In [1]: import numpy as np

In [2]: from numpy import linalg as LA

In [3]: np.set_printoptions(suppress=True, linewidth=200)

In [4]: M = np.array([[7, -8, -6, 0],
   ...:     [6, 10, 6, 0],
   ...:     [-9, -9, -3, 0],
   ...:     [7, 4, 6, 0],
   ...:     [-1, 6, 0, 0],
   ...:     [-11, -9, -15, 0]])

In [5]: M
Out[5]: 
array([[  7,  -8,  -6,   0],
       [  6,  10,   6,   0],
       [ -9,  -9,  -3,   0],
       [  7,   4,   6,   0],
       [ -1,   6,   0,   0],
       [-11,  -9, -15,   0]])

In [6]: U, sig, Vh = LA.svd(M)

In [7]: evecs = Vh[:(sig > 1e-8).sum()]

In [8]: rng = np.random.default_rng(4383)

In [9]: x = M[2] + -2 * M[1] + rng.integers(2) * np.eye(4)[3]

In [10]: x
Out[10]: array([-21., -29., -15.,   1.])

In [11]: np.round(LA.norm(x - evecs.T @ evecs @ x), 2)
Out[11]: np.float64(1.0)

In [12]: np.round(evecs.T @ evecs, 2) + 0
Out[12]: 
array([[1., 0., 0., 0.],
       [0., 1., 0., 0.],
       [0., 0., 1., 0.],
       [0., 0., 0., 0.]])

In [13]: U, sig, Vh = LA.svd(M)

In [14]: sig.round(2)
Out[14]: array([29.  , 12.48,  7.76,  0.  ])

In [15]: np.argmax(sig[:-1] / (sig[1:] + 1e-6)) + 1
Out[15]: np.int64(3)

In [16]: A2 = U[:, :3] @ np.diag(sig[:3]) @ Vh[:3]

In [17]: round(LA.norm(M - A2, 2), 2), sig[3]
Out[17]: (np.float64(0.0), np.float64(0.0))

In [18]: LA.matrix_rank(A2)
Out[18]: np.int64(3)

In [19]: LA.matrix_rank(M, rtol=0.05)
Out[19]: np.int64(3)

In [20]: A2 = M + rng.integers(-2, 3, (6, 3)) @ rng.integers(-2, 3, (3, 4))

In [21]: A2
Out[21]: 
array([[  8,  -7,  -2,   2],
       [  6,  10,   2,   0],
       [-10,  -6,  -3,  -2],
       [  9,   1,   7,   4],
       [ -1,   5,  -7,   0],
       [ -9, -11, -19,   4]])

In [22]: A2 - M
Out[22]: 
array([[ 1,  1,  4,  2],
       [ 0,  0, -4,  0],
       [-1,  3,  0, -2],
       [ 2, -3,  1,  4],
       [ 0, -1, -7,  0],
       [ 2, -2, -4,  4]])

In [23]: np.round(LA.svd(A2 - M, compute_uv=False), 2) + 0
Out[23]: array([10.17,  7.92,  2.41,  0.  ])

In [24]: np.abs(A2 - M).sum(axis=1)
Out[24]: array([ 8,  4,  6, 10,  8, 12])

In [25]: x = np.array([0, -3, 0, 2])

In [26]: h1 = np.maximum(A2 @ x, 0)

In [27]: np.maximum(A2 @ (3 * x), 0)
Out[27]: array([ 75,   0,  42,  15,   0, 123])

In [28]: arr = np.array([[2, 0, 0, 0, 0, 0, 0],
    ...:     [0, 0, 0, 0, 0, 0, 0],
    ...:     [0, 0, 0, 0, 3, 0, 0],
    ...:     [0, 0, 0, 2, 0, 0, 0],
    ...:     [0, 0, 0, 0, 0, 0, 0],
    ...:     [0, 0, 0, 0, 0, 2, 0],
    ...:     [0, 0, 0, 0, 0, 0, 0]])

In [29]: T = np.stack([arr, 2 * arr, arr[::-1]])

In [30]: T.shape
Out[30]: (3, 7, 7)

In [31]: [round(float(x), 2) for x in LA.svd(arr, compute_uv=False)[:3]]
Out[31]: [3.0, 2.0, 2.0]

In [32]: feats = np.load("sample16.npy")

In [33]: feats
Out[33]: 
array([[1.  , 0.9 , 0.81, 0.73, 0.66, 0.59, 0.53, 0.48, 0.43, 0.39],
       [0.9 , 1.  , 0.9 , 0.81, 0.73, 0.66, 0.59, 0.53, 0.48, 0.43],
       [0.81, 0.9 , 1.  , 0.9 , 0.81, 0.73, 0.66, 0.59, 0.53, 0.48],
       [0.73, 0.81, 0.9 , 1.  , 0.9 , 0.81, 0.73, 0.66, 0.59, 0.53],
       [0.66, 0.73, 0.81, 0.9 , 1.  , 0.9 , 0.81, 0.73, 0.66, 0.59],
       [0.59, 0.66, 0.73, 0.81, 0.9 , 1.  , 0.9 , 0.81, 0.73, 0.66],
       [0.53, 0.59, 0.66, 0.73, 0.81, 0.9 , 1.  , 0.9 , 0.81, 0.73],
       [0.48, 0.53, 0.59, 0.66, 0.73, 0.81, 0.9 , 1.  , 0.9 , 0.81],
       [0.43, 0.48, 0.53, 0.59, 0.66, 0.73, 0.81, 0.9 , 1.  , 0.9 ],
       [0.39, 0.43, 0.48, 0.53, 0.59, 0.66, 0.73, 0.81, 0.9 , 1.  ]])

In [34]: def softmax(z):
    ...:     e = np.exp(z - z.max(axis=-1, keepdims=True))
    ...:     return e / e.sum(axis=-1, keepdims=True)
    ...: 

In [35]: np.round(softmax(10 * feats[9]), 2) + 0
Out[35]: array([0.  , 0.  , 0.  , 0.01, 0.01, 0.02, 0.04, 0.09, 0.22, 0.6 ])

In [36]: np.round(softmax(feats).sum(axis=1), 2)
Out[36]: array([1., 1., 1., 1., 1., 1., 1., 1., 1., 1.])

In [37]: scores = feats @ feats.T / np.sqrt(10)

In [38]: np.round(softmax(scores)[9] @ feats, 2)
Out[38]: array([0.63, 0.69, 0.73, 0.77, 0.79, 0.79, 0.78, 0.76, 0.72, 0.67])

In [39]: softmax(scores).round(6).argmax(axis=1)
Out[39]: array([3, 3, 3, 4, 4, 5, 5, 6, 6, 6])

In [40]: mat = np.loadtxt("data.csv", delimiter=",")

In [41]: mat
Out[41]: 
array([[-12.,   0.,   1.,  -4.,  11.,  -5.,   8.,   2.,   5.],
       [  0.,  -6.,   5.,  -8.,   2.,  -8.,   6.,   3., -15.],
       [  1.,   5.,  12.,  -9.,   6.,  12.,   2.,  -8.,  -6.],
       [ -4.,  -8.,  -9.,  -8.,   8.,  -5.,   0.,   3., -12.],
       [ 11.,   2.,   6.,   8., -16.,  -5.,  -1., -14.,  -2.],
       [ -5.,  -8.,  12.,  -5.,  -5., -18.,  -3.,  -2.,  -5.],
       [  8.,   6.,   2.,   0.,  -1.,  -3.,  -2.,  -1.,   2.],
       [  2.,   3.,  -8.,   3., -14.,  -2.,  -1., -18.,  -2.],
       [  5., -15.,  -6., -12.,  -2.,  -5.,   2.,  -2.,   4.]])

In [42]: mat.sum(axis=0)
Out[42]: array([  6., -21.,  15., -35., -11., -39.,  11., -37., -31.])

In [43]: LA.rank(mat)
---------------------------------------------------------------------------
AttributeError                            Traceback (most recent call last)
Cell In[43], line 1
----> 1 LA.rank(mat)

AttributeError: module 'numpy.linalg' has no attribute 'rank'

In [44]: mat.shape
Out[44]: (9, 9)

In [45]: np.round(LA.svd(mat, compute_uv=False), 2)
Out[45]: array([39.58, 33.31, 25.14, 21.22, 16.36, 16.14,  9.03,  7.68,  3.39])

In [46]: np.diff(mat, axis=0)
Out[46]: 
array([[ 12.,  -6.,   4.,  -4.,  -9.,  -3.,  -2.,   1., -20.],
       [  1.,  11.,   7.,  -1.,   4.,  20.,  -4., -11.,   9.],
       [ -5., -13., -21.,   1.,   2., -17.,  -2.,  11.,  -6.],
       [ 15.,  10.,  15.,  16., -24.,   0.,  -1., -17.,  10.],
       [-16., -10.,   6., -13.,  11., -13.,  -2.,  12.,  -3.],
       [ 13.,  14., -10.,   5.,   4.,  15.,   1.,   1.,   7.],
       [ -6.,  -3., -10.,   3., -13.,   1.,   1., -17.,  -4.],
       [  3., -18.,   2., -15.,  12.,  -3.,   3.,  16.,   6.]])

In [47]: z = rng.permutation(9)

In [48]: z
Out[48]: array([2, 5, 4, 3, 7, 0, 6, 8, 1])

In [49]: A2 = mat[z][:, z]

In [50]: np.diag(A2)
Out[50]: array([ 12., -18., -16.,  -8., -18., -12.,  -2.,   4.,  -6.])

In [51]: np.trace(A2)
Out[51]: np.float64(-64.0)

In [52]: A2
Out[52]: 
array([[ 12.,  12.,   6.,  -9.,  -8.,   1.,   2.,  -6.,   5.],
       [ 12., -18.,  -5.,  -5.,  -2.,  -5.,  -3.,  -5.,  -8.],
       [  6.,  -5., -16.,   8., -14.,  11.,  -1.,  -2.,   2.],
       [ -9.,  -5.,   8.,  -8.,   3.,  -4.,   0., -12.,  -8.],
       [ -8.,  -2., -14.,   3., -18.,   2.,  -1.,  -2.,   3.],
       [  1.,  -5.,  11.,  -4.,   2., -12.,   8.,   5.,   0.],
       [  2.,  -3.,  -1.,   0.,  -1.,   8.,  -2.,   2.,   6.],
       [ -6.,  -5.,  -2., -12.,  -2.,   5.,   2.,   4., -15.],
       [  5.,  -8.,   2.,  -8.,   3.,   0.,   6., -15.,  -6.]])
